$ python -q
>>> import numpy as np
>>> np.set_printoptions(suppress=True, linewidth=140)
>>> J = np.load("w.npy")
>>> J
array([[3., 2., 2., 2., 2., 0., 0., 2., 0., 2., 2., 0., 2.],
       [2., 3., 2., 2., 2., 0., 0., 2., 0., 2., 2., 0., 2.],
       [2., 2., 3., 2., 2., 0., 0., 2., 0., 2., 2., 0., 2.],
       [2., 2., 2., 3., 2., 0., 0., 2., 0., 2., 2., 0., 2.],
       [2., 2., 2., 2., 3., 0., 0., 2., 0., 2., 2., 0., 2.],
       [0., 0., 0., 0., 0., 3., 2., 0., 2., 0., 0., 2., 0.],
       [0., 0., 0., 0., 0., 2., 3., 0., 2., 0., 0., 2., 0.],
       [2., 2., 2., 2., 2., 0., 0., 3., 0., 2., 2., 0., 2.],
       [0., 0., 0., 0., 0., 2., 2., 0., 3., 0., 0., 2., 0.],
       [2., 2., 2., 2., 2., 0., 0., 2., 0., 3., 2., 0., 2.],
       [2., 2., 2., 2., 2., 0., 0., 2., 0., 2., 3., 0., 2.],
       [0., 0., 0., 0., 0., 2., 2., 0., 2., 0., 0., 3., 0.],
       [2., 2., 2., 2., 2., 0., 0., 2., 0., 2., 2., 0., 3.]])
>>> # symmetric, so the eigenvalues are real
>>> round(np.linalg.norm(J) ** 2 / np.linalg.norm(J, 2) ** 2, 1)
np.float64(1.3)
>>> np.round(np.linalg.norm(J, 1), 1), round(np.linalg.norm(J, np.inf), 1)
(np.float64(19.0), np.float64(19.0))
>>> np.round(np.linalg.norm(J[8] - J[1]), 1)
np.float64(7.9)
>>> np.round(np.linalg.norm(J[8], 1), 1), round(float(np.linalg.norm(J[8], np.inf)), 1)
(np.float64(9.0), 3.0)
>>> round(np.linalg.norm(J, "nuc"), 1)
np.float64(39.0)
>>> np.round(np.linalg.norm(J, axis=1), 1)
array([6.4, 6.4, 6.4, 6.4, 6.4, 4.6, 4.6, 6.4, 4.6, 6.4, 6.4, 4.6, 6.4])
>>> evals, vecs = np.linalg.eigvalsh(J)
Traceback (most recent call last):
  File "<python-input-11>", line 1, in <module>
    evals, vecs = np.linalg.eigvalsh(J)
    ^^^^^^^^^^^
ValueError: too many values to unpack (expected 2)
>>> evals, vecs = np.linalg.eigh(J)
>>> np.round(np.linalg.eigvalsh(J + 5 * np.eye(13)), 1)
array([ 6.,  6.,  6.,  6.,  6.,  6.,  6.,  6.,  6.,  6.,  6., 14., 24.])
>>> np.abs(vecs[:, -1]).round(6).argmax()
np.int64(0)
>>> evals.sum(), np.trace(J)
(np.float64(39.0), np.float64(39.0))
>>> np.round(np.linalg.eigvalsh(J @ J), 1)
array([  1.,   1.,   1.,   1.,   1.,   1.,   1.,   1.,   1.,   1.,   1.,  81., 361.])
>>> round(float(np.abs(np.linalg.eigvals(J)).max()), 1)
19.0
>>> round(np.linalg.det(J), 1)
np.float64(171.0)
>>> np.trace(J)
np.float64(39.0)
>>> Q, r_ = np.linalg.qr(J)
>>> np.round(np.abs(np.diag(r_)), 1)
array([6.4, 1.4, 1.2, 1.2, 1.1, 4.6, 1.4, 1.1, 1.2, 1.1, 1.1, 1.2, 1.1])
>>> round(float(np.trace(Q @ Q.T)), 1)
13.0
>>> M = np.load("block1.npy")
>>> M.round(1) + 0
array([[ 0.8, -0.2,  0. ,  0.1, -0.1,  0.3,  0.3,  0. ,  0. ,  0. , -0.1,  0.2],
       [-0.2,  0.8,  0. ,  0.1, -0.1,  0.3,  0.3,  0. ,  0. ,  0. , -0.1,  0.2],
       [ 0. ,  0. ,  1. ,  0. ,  0. , -0.1, -0.1,  0. ,  0. ,  0. ,  0. ,  0. ],
       [ 0.1,  0.1,  0. ,  0.9,  0.1, -0.2, -0.2,  0. ,  0. ,  0. ,  0.1, -0.1],
       [-0.1, -0.1,  0. ,  0.1,  0.9,  0.2,  0.2,  0. ,  0. ,  0. , -0.1,  0.1],
       [ 0.3,  0.3, -0.1, -0.2,  0.2,  0.5, -0.5,  0.1,  0.1, -0.1,  0.2, -0.3],
       [ 0.3,  0.3, -0.1, -0.2,  0.2, -0.5,  0.5,  0.1,  0.1, -0.1,  0.2, -0.3],
       [ 0. ,  0. ,  0. ,  0. ,  0. ,  0.1,  0.1,  1. ,  0. ,  0. ,  0. ,  0. ],
       [ 0. ,  0. ,  0. ,  0. ,  0. ,  0.1,  0.1,  0. ,  1. ,  0. ,  0. ,  0. ],
       [ 0. ,  0. ,  0. ,  0. ,  0. , -0.1, -0.1,  0. ,  0. ,  1. ,  0. ,  0. ],
       [-0.1, -0.1,  0. ,  0.1, -0.1,  0.2,  0.2,  0. ,  0. ,  0. ,  0.9,  0.1],
       [ 0.2,  0.2,  0. , -0.1,  0.1, -0.3, -0.3,  0. ,  0. ,  0. ,  0.1,  0.8]])
>>> # equal to its transpose
>>> Y = M / np.sqrt((M ** 2).mean(axis=1, keepdims=True))
>>> np.linalg.matrix_rank(M - M.mean(axis=1, keepdims=True))
np.int64(11)
>>> np.round(M - M.mean(axis=1, keepdims=True), 1) + 0
array([[ 0.6, -0.4, -0.1,  0. , -0.3,  0.2,  0.2, -0.2, -0.2, -0.1, -0.3,  0.1],
       [-0.4,  0.6, -0.1,  0. , -0.3,  0.2,  0.2, -0.2, -0.2, -0.1, -0.3,  0.1],
       [ 0. ,  0. ,  0.9, -0.1,  0. , -0.1, -0.1, -0.1, -0.1, -0.1,  0. , -0.1],
       [ 0.1,  0.1, -0.1,  0.8,  0. , -0.3, -0.3,  0. ,  0. , -0.1,  0. , -0.2],
       [-0.2, -0.2, -0.1,  0. ,  0.8,  0.1,  0.1, -0.1, -0.1, -0.1, -0.2,  0. ],
       [ 0.3,  0.3, -0.1, -0.3,  0.2,  0.5, -0.5,  0. ,  0. , -0.1,  0.2, -0.4],
       [ 0.3,  0.3, -0.1, -0.3,  0.2, -0.5,  0.5,  0. ,  0. , -0.1,  0.2, -0.4],
       [-0.1, -0.1, -0.1, -0.1, -0.1,  0. ,  0. ,  0.9, -0.1, -0.1, -0.1,  0. ],
       [-0.1, -0.1, -0.1, -0.1, -0.1,  0. ,  0. , -0.1,  0.9, -0.1, -0.1,  0. ],
       [ 0. ,  0. , -0.1, -0.1,  0. , -0.1, -0.1, -0.1, -0.1,  0.9,  0. , -0.1],
       [-0.2, -0.2, -0.1,  0. , -0.2,  0.1,  0.1, -0.1, -0.1, -0.1,  0.8,  0. ],
       [ 0.2,  0.2, -0.1, -0.2,  0.1, -0.4, -0.4,  0. ,  0. , -0.1,  0.1,  0.7]])
>>> C2 = M.T @ M
>>> np.allclose(C2, C2.T)
True
>>> F = np.load("run11.npy")
>>> F
array([[-0.1, -0.7,  1. ,  1. ],
       [-0.1, -0.2,  0.6,  0.9],
       [-0.1, -0.5, -0.4,  1. ],
       [-0.2,  1. , -0.9, -1. ],
       [-0.3,  0.9, -0.7,  0.8],
       [-0.1,  0.7, -0.9, -0.8],
       [ 0.1,  1. , -1. , -1. ],
       [-0.1, -0.2,  0.7,  0.9],
       [-0.2,  1. , -1. , -1. ],
       [ 0. ,  0.4,  0.1, -0.5],
       [ 0.1, -0.3, -0.3, -0.7],
       [ 0.2,  0. , -0.4, -1. ],
       [-0.2, -0.9,  1. ,  1. ],
       [-0.2,  0.8,  0. , -0.1],
       [-0.1,  0.9,  0.5, -1. ],
       [-0.1,  0.9, -0.6, -0.8],
       [ 0.2, -0.3, -1. , -0.9],
       [ 0. , -0.7,  0.2,  1. ],
       [ 0.3, -1. , -0.1,  0.9],
       [ 0.1, -1. ,  1. ,  1. ],
       [-0.1, -0.7, -0.8,  1. ],
       [-0.1, -0.1, -0.7,  0.9],
       [ 0.1, -1. ,  0.9,  1. ],
       [ 0.4, -1. ,  0.9,  1. ],
       [ 0.2,  0.6, -0.9, -1. ],
       [-0.1,  0.2,  0. ,  0.7]])
>>> Y = np.c_[F[:, :2] @ np.array([[-4, 8], [-2, -6]]), np.array([2, 0, 0, 1, 0, 1, 1, 0, 0, 2, 0, 1, 1, 1, 1, 1, 2, 2, 2, 1, 1, 2, 2, 2, 2, 1])]
>>> Y.round(1)
array([[ 1.8,  3.4,  2. ],
       [ 0.8,  0.4,  0. ],
       [ 1.4,  2.2,  0. ],
       [-1.2, -7.6,  1. ],
       [-0.6, -7.8,  0. ],
       [-1. , -5. ,  1. ],
       [-2.4, -5.2,  1. ],
       [ 0.8,  0.4,  0. ],
       [-1.2, -7.6,  0. ],
       [-0.8, -2.4,  2. ],
       [ 0.2,  2.6,  0. ],
       [-0.8,  1.6,  1. ],
       [ 2.6,  3.8,  1. ],
       [-0.8, -6.4,  1. ],
       [-1.4, -6.2,  1. ],
       [-1.4, -6.2,  1. ],
       [-0.2,  3.4,  2. ],
       [ 1.4,  4.2,  2. ],
       [ 0.8,  8.4,  2. ],
       [ 1.6,  6.8,  1. ],
       [ 1.8,  3.4,  1. ],
       [ 0.6, -0.2,  2. ],
       [ 1.6,  6.8,  2. ],
       [ 0.4,  9.2,  2. ],
       [-2. , -2. ,  2. ],
       [ 0. , -2. ,  1. ]])
>>> np.round(np.linalg.norm(Y - F @ np.linalg.lstsq(F, Y)[0], axis=0), 1) + 0
array([0. , 0. , 6.4])
>>> proj = F @ np.linalg.solve(F.T @ F, F.T)
>>> np.round(np.linalg.eigvalsh(proj), 1) + 0
array([0., 0., 0., 0., 0., 0., 0., 0., 0., 0., 0., 0., 0., 0., 0., 0., 0., 0., 0., 0., 0., 0., 1., 1., 1., 1.])
>>> np.linalg.matrix_rank(np.eye(26) - proj)
np.int64(22)
>>> np.allclose(proj @ proj, proj)
True
>>> round(float(np.trace(proj)), 1)
4.0
>>> np.round(np.diag(proj), 1) + 0
array([0.1, 0.1, 0.1, 0.1, 0.4, 0.1, 0.2, 0.1, 0.1, 0. , 0.1, 0.1, 0.3, 0.1, 0.2, 0.1, 0.3, 0.1, 0.2, 0.1, 0.3, 0.2, 0.1, 0.4, 0.2, 0.1])
>>> feats = np.loadtxt("a.csv", delimiter=",")
>>> feats
array([[ 0.,  0.,  0., 12.,  0., 11., 11.,  0.,  1.],
       [ 0.,  1.,  8.,  5.,  0., 13., 15.,  0.,  0.],
       [ 0.,  6.,  0.,  2.,  0.,  6.,  4.,  2.,  0.],
       [ 0.,  9.,  6.,  0.,  0., 11., 13.,  4.,  0.],
       [ 0.,  0.,  0., 12.,  0., 11., 11.,  0.,  1.],
       [ 0.,  8.,  6.,  0.,  0., 13., 16.,  3.,  0.],
       [ 0.,  4.,  5.,  8.,  0., 16., 20.,  0.,  0.],
       [ 0.,  5.,  0., 13.,  0.,  9.,  8.,  0.,  0.],
       [ 0.,  9., 15.,  0.,  0.,  8.,  9.,  7.,  0.],
       [ 0.,  3.,  0.,  3.,  0.,  5.,  2.,  1.,  0.],
       [ 0.,  2., 11.,  2.,  0., 14., 17.,  1.,  0.],
       [ 0.,  2.,  0., 18.,  0., 13., 14.,  0.,  0.],
       [ 0.,  5.,  3.,  0.,  0.,  4.,  1.,  3.,  0.],
       [ 0.,  2.,  1., 10.,  0., 12., 13.,  0.,  0.],
       [ 0.,  6., 15.,  0.,  0., 14., 18.,  4.,  0.],
       [ 0.,  4.,  8.,  0.,  0.,  7.,  6.,  3.,  0.],
       [ 0.,  3.,  2., 11.,  0., 15., 18.,  0.,  0.],
       [ 0.,  9.,  4.,  1.,  0., 13., 16.,  3.,  0.],
       [ 0.,  4., 11.,  0.,  0., 10., 11.,  3.,  0.],
       [ 0.,  0.,  2., 11.,  0., 11., 11.,  0.,  2.],
       [ 0.,  0.,  5., 11.,  0., 14., 16.,  0.,  1.],
       [ 0.,  2.,  5.,  2.,  0.,  8.,  7.,  1.,  0.],
       [ 0.,  6.,  8.,  2.,  0., 15., 19.,  2.,  0.],
       [ 0.,  2.,  1., 10.,  0., 12., 13.,  0.,  0.],
       [ 0.,  6., 12.,  0.,  0., 11., 13.,  4.,  0.],
       [ 0.,  0.,  0., 12.,  0., 11., 11.,  0.,  1.],
       [ 0., 10.,  3.,  0.,  0.,  6.,  5.,  5.,  0.],
       [ 0., 11.,  1.,  0.,  0.,  6.,  5.,  5.,  0.],
       [ 0.,  2.,  0., 18.,  0., 13., 14.,  0.,  0.],
       [ 0.,  8.,  0.,  0.,  0.,  4.,  1.,  3.,  0.],
       [ 0.,  4.,  2.,  8.,  0., 13., 15.,  0.,  0.],
       [ 0.,  4.,  9.,  0.,  0., 12., 14.,  2.,  0.],
       [ 0.,  4., 10.,  4.,  0., 17., 22.,  1.,  0.],
       [ 0.,  8.,  0.,  0.,  0.,  7.,  6.,  3.,  0.],
       [ 0.,  0.,  2., 11.,  0., 11., 11.,  0.,  2.],
       [ 0.,  4.,  0.,  8.,  0., 10., 10.,  0.,  0.],
       [ 0.,  5.,  0.,  1.,  0.,  3.,  0.,  2.,  0.],
       [ 0.,  4.,  4.,  4.,  0., 11., 12.,  1.,  0.],
       [ 0.,  7.,  2.,  0.,  0.,  7.,  6.,  3.,  0.],
       [ 0.,  4.,  5.,  0.,  0.,  4.,  1.,  3.,  0.],
       [ 0.,  7.,  6.,  3.,  0., 15., 19.,  2.,  0.],
       [ 0.,  3.,  7.,  7.,  0., 16., 20.,  0.,  0.]])
>>> rk = np.linalg.matrix_rank(feats)
>>> rk
np.int64(7)
>>> N = np.linalg.svd(feats)[2][rk:].T
>>> np.allclose(feats @ N, 0)
True
>>> np.linalg.matrix_rank(feats.T @ feats), np.linalg.matrix_rank(feats @ feats.T)
(np.int64(7), np.int64(7))
>>> [int(np.linalg.matrix_rank(np.delete(feats, i, axis=0))) for i in range(42)]
[7, 7, 7, 7, 7, 7, 7, 7, 7, 7, 7, 7, 7, 7, 7, 7, 7, 7, 7, 7, 7, 7, 7, 7, 7, 7, 7, 7, 7, 7, 7, 7, 7, 7, 7, 7, 7, 7, 7, 7, 7, 7]
>>> [int(np.linalg.matrix_rank(feats[:, :j + 1])) for j in range(9)]
[0, 1, 2, 3, 3, 4, 5, 6, 7]
>>> W0 = np.load("data.npy")
>>> W0
array([[ 0,  3,  1,  1,  2,  3,  0,  2,  1,  2,  2,  0],
       [ 1,  4,  2,  2,  3,  4,  1,  3,  2,  3,  3,  1],
       [-1,  2,  0,  0,  1,  2, -1,  1,  0,  1,  1, -1],
       [-2,  1, -1, -1,  0,  1, -2,  0, -1,  0,  0, -2],
       [ 1,  4,  2,  2,  3,  4,  1,  3,  2,  3,  3,  1],
       [-3,  0, -2, -2, -1,  0, -3, -1, -2, -1, -1, -3],
       [ 1,  4,  2,  2,  3,  4,  1,  3,  2,  3,  3,  1],
       [ 0,  3,  1,  1,  2,  3,  0,  2,  1,  2,  2,  0],
       [-3,  0, -2, -2, -1,  0, -3, -1, -2, -1, -1, -3]])
>>> # row 4 repeats row 1
>>> Uu, sig, Vt = np.linalg.svd(W0)
>>> vecs = Vt[:(sig > 1e-8).sum()]
>>> rng = np.random.default_rng(43734)
>>> x = W0[1] + 5 * W0[5] + rng.integers(2) * np.eye(12)[9]
>>> x
array([-14.,   4.,  -8.,  -8.,  -2.,   4., -14.,  -2.,  -8.,  -2.,  -2., -14.])
>>> np.round(np.diag(vecs.T @ vecs), 1)
array([0.2, 0.3, 0.1, 0.1, 0.1, 0.3, 0.2, 0.1, 0.1, 0.1, 0.1, 0.2])
>>> round(np.linalg.norm(x - vecs.T @ vecs @ x), 1)
np.float64(0.0)
>>> W0.reshape(2, -1)
array([[ 0,  3,  1,  1,  2,  3,  0,  2,  1,  2,  2,  0,  1,  4,  2,  2,  3,  4,  1,  3,  2,  3,  3,  1, -1,  2,  0,  0,  1,  2, -1,  1,
         0,  1,  1, -1, -2,  1, -1, -1,  0,  1, -2,  0, -1,  0,  0, -2,  1,  4,  2,  2,  3,  4],
       [ 1,  3,  2,  3,  3,  1, -3,  0, -2, -2, -1,  0, -3, -1, -2, -1, -1, -3,  1,  4,  2,  2,  3,  4,  1,  3,  2,  3,  3,  1,  0,  3,
         1,  1,  2,  3,  0,  2,  1,  2,  2,  0, -3,  0, -2, -2, -1,  0, -3, -1, -2, -1, -1, -3]])
>>> W0.ravel(order="F")
array([ 0,  1, -1, -2,  1, -3,  1,  0, -3,  3,  4,  2,  1,  4,  0,  4,  3,  0,  1,  2,  0, -1,  2, -2,  2,  1, -2,  1,  2,  0, -1,  2, -2,
        2,  1, -2,  2,  3,  1,  0,  3, -1,  3,  2, -1,  3,  4,  2,  1,  4,  0,  4,  3,  0,  0,  1, -1, -2,  1, -3,  1,  0, -3,  2,  3,  1,
        0,  3, -1,  3,  2, -1,  1,  2,  0, -1,  2, -2,  2,  1, -2,  2,  3,  1,  0,  3, -1,  3,  2, -1,  2,  3,  1,  0,  3, -1,  3,  2, -1,
        0,  1, -1, -2,  1, -3,  1,  0, -3])
>>> T = W0.reshape(9, 2, -1)
>>> np.einsum("ihd,ihd->ih", T, T)
array([[24, 13],
       [50, 33],
       [10,  5],
       [ 8,  9],
       [50, 33],
       [18, 25],
       [50, 33],
       [24, 13],
       [18, 25]])
>>> np.swapaxes(T, 1, 2)[7]
array([[0, 0],
       [3, 2],
       [1, 1],
       [1, 2],
       [2, 2],
       [3, 0]])
>>> T[:, 0]
array([[ 0,  3,  1,  1,  2,  3],
       [ 1,  4,  2,  2,  3,  4],
       [-1,  2,  0,  0,  1,  2],
       [-2,  1, -1, -1,  0,  1],
       [ 1,  4,  2,  2,  3,  4],
       [-3,  0, -2, -2, -1,  0],
       [ 1,  4,  2,  2,  3,  4],
       [ 0,  3,  1,  1,  2,  3],
       [-3,  0, -2, -2, -1,  0]])
>>> np.einsum("ihd,jhd->hij", T, T).shape
(2, 9, 9)
>>> T.sum(axis=1)
array([[ 0,  5,  2,  3,  4,  3],
       [ 2,  7,  4,  5,  6,  5],
       [-2,  3,  0,  1,  2,  1],
       [-4,  1, -2, -1,  0, -1],
       [ 2,  7,  4,  5,  6,  5],
       [-6, -1, -4, -3, -2, -3],
       [ 2,  7,  4,  5,  6,  5],
       [ 0,  5,  2,  3,  4,  3],
       [-6, -1, -4, -3, -2, -3]])
>>> T.shape
(9, 2, 6)
